$ python3 -q
>>> import numpy as np
>>> import numpy.linalg as la
>>> np.set_printoptions(precision=3, suppress=True, linewidth=100, legacy="1.25")
>>> rnd = lambda a: np.round(a, 3) + 0
>>> feats = np.loadtxt("block13.csv", delimiter=",")
>>> rnd(feats)
array([[ 0.374, -0.481,  0.053],
       [-0.481,  0.618, -0.069],
       [ 0.053, -0.069,  0.008]])
>>> Uu, sig, Vh = la.svd(feats)
>>> rnd(sig)
array([1., 0., 0.])
>>> out = Uu[:, :1] @ np.diag(sig[:1]) @ Vh[:1]
>>> rnd(la.norm(feats - out, 2)), rnd(sig[1])
(0.0, 0.0)
>>> la.matrix_rank(feats, rtol=0.05)
1
>>> J = np.loadtxt("test18.csv", delimiter=",")
>>> J
array([[2., 2., 0., 1.],
       [0., 3., 0., 2.],
       [0., 0., 1., 5.],
       [0., 0., 0., 3.]])
>>> rnd(la.matrix_power(J - np.diag(np.diag(J)), 4))
array([[0., 0., 0., 0.],
       [0., 0., 0., 0.],
       [0., 0., 0., 0.],
       [0., 0., 0., 0.]])
>>> la.matrix_rank(J - J[0, 0] * np.eye(4))
3
>>> np.prod(np.diag(J)), rnd(la.det(J))
(18.0, 18.0)
>>> rnd(np.sort(la.eigvals(J)))
array([1., 2., 3., 3.])
>>> (J + J.T) / 2
array([[2. , 1. , 0. , 0.5],
       [1. , 3. , 0. , 1. ],
       [0. , 0. , 1. , 2.5],
       [0.5, 1. , 2.5, 3. ]])
>>> rnd(la.det(J))
18.0
>>> np.trace(J)
9.0
>>> x0 = np.array([2, 2, 7, 9])
>>> target = J @ x0
>>> target
array([17., 24., 52., 27.])
>>> rnd(la.solve(J, J[:, 3]))
array([0., 0., 0., 1.])
>>> rnd(la.solve(J, target))
array([2., 2., 7., 9.])
>>> rnd(la.solve(J, 4 * target))
array([ 8.,  8., 28., 36.])
>>> blk = np.stack([J, 3 * J, J[::-1]])
>>> blk.sum(axis=0)
array([[ 8.,  8.,  0.,  7.],
       [ 0., 12.,  1., 13.],
       [ 0.,  3.,  4., 22.],
       [ 2.,  2.,  0., 13.]])
>>> la.matrix_rank(blk)
array([4, 4, 4])
>>> rnd(la.norm(blk, axis=(1, 2)))
array([ 7.55, 22.65,  7.55])
>>> la.matrix_rank(blk.reshape(3, -1))
2
>>> data = np.load("layer18.npy")
>>> data
array([[ 0,  2, -1],
       [ 0,  0,  6],
       [ 0,  0,  0]])
>>> # null space of dimension 1
>>> Uu, sig, Vh = la.svd(data, full_matrices=False)
>>> np.allclose(Uu * sig @ Vh, data)
True
>>> Uu.shape, sig.shape, Vh.shape
((3, 3), (3,), (3, 3))
>>> rnd(data @ la.pinv(data) @ data)
array([[ 0.,  2., -1.],
       [ 0.,  0.,  6.],
       [ 0.,  0.,  0.]])
>>> np.unique(data.round(6), axis=0).shape
(3, 3)
>>> np.allclose(data[:-1].T @ la.lstsq(data[:-1].T, data[-1])[0], data[-1])
True
>>> la.lstsq(data[:-1].T, data[-1])[2]
2
>>> r = la.matrix_rank(data)
>>> r
2
>>> null = la.svd(data)[2][r:].T
>>> la.matrix_rank(data.T @ data), la.matrix_rank(data @ data.T)
(2, 2)
>>> null.shape
(3, 1)
>>> [int(la.matrix_rank(data[:, :j + 1])) for j in range(3)]
[0, 1, 2]
>>> np.allclose(data @ null, 0)
True
>>> rnd(np.sort(la.eigvals(data)))
array([0., 0., 0.])
>>> np.prod(np.diag(data)), rnd(la.det(data))
(0, 0.0)
>>> la.matrix_rank(data - data[0, 0] * np.eye(3))
2
>>> K = np.array([[0, 1, 0], [0, 0, 1], [1, 0, 0]])
>>> K
array([[0, 1, 0],
       [0, 0, 1],
       [1, 0, 0]])
>>> x0 = np.array([3, -1, 0])
>>> target = K @ x0
>>> b, lr = np.zeros(3), 1 / la.norm(K, 2) ** 2
>>> for i in range(8):
...     b -= lr * K.T @ (K @ b - target)
...     if i % 2 == 0: print(i, round(la.norm(K @ b - target), 3))
... 
0 0.0
2 0.0
4 0.0
6 0.0
>>> rnd(la.cond(K))
1.0
>>> b
array([ 3., -1.,  0.])
>>> x0 = np.array([1, 0, 2])
>>> K @ np.ones(3)
array([1., 1., 1.])
>>> K @ np.eye(3)[2]
array([0., 1., 0.])
>>> K.T @ K
array([[1, 0, 0],
       [0, 1, 0],
       [0, 0, 1]])
>>> rnd(la.norm(K, axis=0))
array([1., 1., 1.])
>>> K @ K.T
array([[1, 0, 0],
       [0, 1, 0],
       [0, 0, 1]])
>>> C = np.array([[1.2, 0.7, 0.0], [-0.9, 0.7, -0.1]])
>>> rng = np.random.default_rng(84)
>>> m1 = np.array([[-3, 1],
...     [1, 3],
...     [2, 1],
...     [-2, 2],
...     [-1, -1],
...     [3, -1],
...     [-2, -2],
...     [1, 1],
...     [2, -2],
...     [3, 1],
...     [-2, 1],
...     [3, 3],
...     [-3, -2],
...     [3, -1],
...     [2, 2],
...     [0, 0],
...     [-2, 0],
...     [-3, 3],
...     [-3, 2],
...     [1, 3],
...     [-1, -1],
...     [-1, -2]]) @ C + 0.02 * rng.normal(size=(22, 3))
>>> rnd(m1)
array([[-4.531, -1.407, -0.147],
       [-1.479,  2.776, -0.303],
       [ 1.513,  2.103, -0.117],
       [-4.177, -0.003, -0.21 ],
       [-0.317, -1.428,  0.12 ],
       [ 4.483,  1.398,  0.068],
       [-0.606, -2.765,  0.173],
       [ 0.302,  1.384, -0.08 ],
       [ 4.237,  0.032,  0.17 ],
       [ 2.713,  2.762, -0.128],
       [-3.295, -0.693, -0.103],
       [ 0.902,  4.21 , -0.323],
       [-1.788, -3.518,  0.205],
       [ 4.522,  1.416,  0.097],
       [ 0.589,  2.811, -0.177],
       [-0.006,  0.009, -0.018],
       [-2.387, -1.378, -0.018],
       [-6.274, -0.026, -0.314],
       [-5.444, -0.707, -0.206],
       [-1.477,  2.811, -0.317],
       [-0.299, -1.413,  0.081],
       [ 0.613, -2.125,  0.208]])
>>> cen = m1 - m1.mean(axis=0)
>>> evecs = la.svd(cen)[2][:2]
>>> out = cen - cen @ evecs.T @ evecs
>>> rnd(np.cov(cen @ evecs.T, rowvar=False))
array([[10.169,  0.   ],
       [ 0.   ,  3.458]])
>>> rnd(out.std(axis=0))
array([0.001, 0.001, 0.017])
>>> la.norm(out, axis=1).round(6).argmax()
14
>>> out = m1 / la.norm(m1, axis=1)
Traceback (most recent call last):
  File "<python-input-75>", line 1, in <module>
    out = m1 / la.norm(m1, axis=1)
          ~~~^~~~~~~~~~~~~~~~~~~~~
ValueError: operands could not be broadcast together with shapes (22,3) (22,) 
>>> out = m1 / la.norm(m1, axis=1, keepdims=True)
>>> C2 = out @ out.T
>>> rnd(np.degrees(np.arccos(np.clip(C2[2, 3], -1, 1))))
125.512
>>> cen = m1 - m1.mean(axis=0)
>>> Uu, sig, Vh = la.svd(cen, full_matrices=False)
>>> np.searchsorted(np.cumsum(sig ** 2) / (sig ** 2).sum(), 0.9) + 1
2
>>> rnd(sig)
array([14.613,  8.521,  0.081])
>>> rnd(Vh[0] * np.sign(Vh[0, np.abs(Vh[0]).argmax()]))
array([0.931, 0.364, 0.014])
>>> la.matrix_rank(cen)
3
>>> rnd(np.abs(Vh[-1]))
array([0.047, 0.082, 0.996])
>>> np.abs(Vh[0]).argmax()
0
>>> np.abs(Uu[:, 0]).argmax()
17
>>> (np.sign(Uu[:, 0]) == np.sign(Uu[0, 0])).astype(int)
array([1, 0, 0, 1, 1, 0, 1, 0, 0, 0, 1, 0, 1, 0, 0, 0, 1, 1, 1, 0, 1, 0])
>>> O, Rm = la.qr(m1)
>>> rnd(O @ Rm)
array([[-4.531, -1.407, -0.147],
       [-1.479,  2.776, -0.303],
       [ 1.513,  2.103, -0.117],
       [-4.177, -0.003, -0.21 ],
       [-0.317, -1.428,  0.12 ],
       [ 4.483,  1.398,  0.068],
       [-0.606, -2.765,  0.173],
       [ 0.302,  1.384, -0.08 ],
       [ 4.237,  0.032,  0.17 ],
       [ 2.713,  2.762, -0.128],
       [-3.295, -0.693, -0.103],
       [ 0.902,  4.21 , -0.323],
       [-1.788, -3.518,  0.205],
       [ 4.522,  1.416,  0.097],
       [ 0.589,  2.811, -0.177],
       [-0.006,  0.009, -0.018],
       [-2.387, -1.378, -0.018],
       [-6.274, -0.026, -0.314],
       [-5.444, -0.707, -0.206],
       [-1.477,  2.811, -0.317],
       [-0.299, -1.413,  0.081],
       [ 0.613, -2.125,  0.208]])
>>> rnd(Rm)
array([[14.193,  3.143,  0.426],
       [ 0.   , -9.095,  0.756],
       [ 0.   ,  0.   ,  0.096]])
>>> np.trace(O @ O.T)
3.0
>>> O.shape, Rm.shape
((22, 3), (3, 3))
>>> rnd(np.abs(np.diag(Rm)))
array([14.193,  9.095,  0.096])
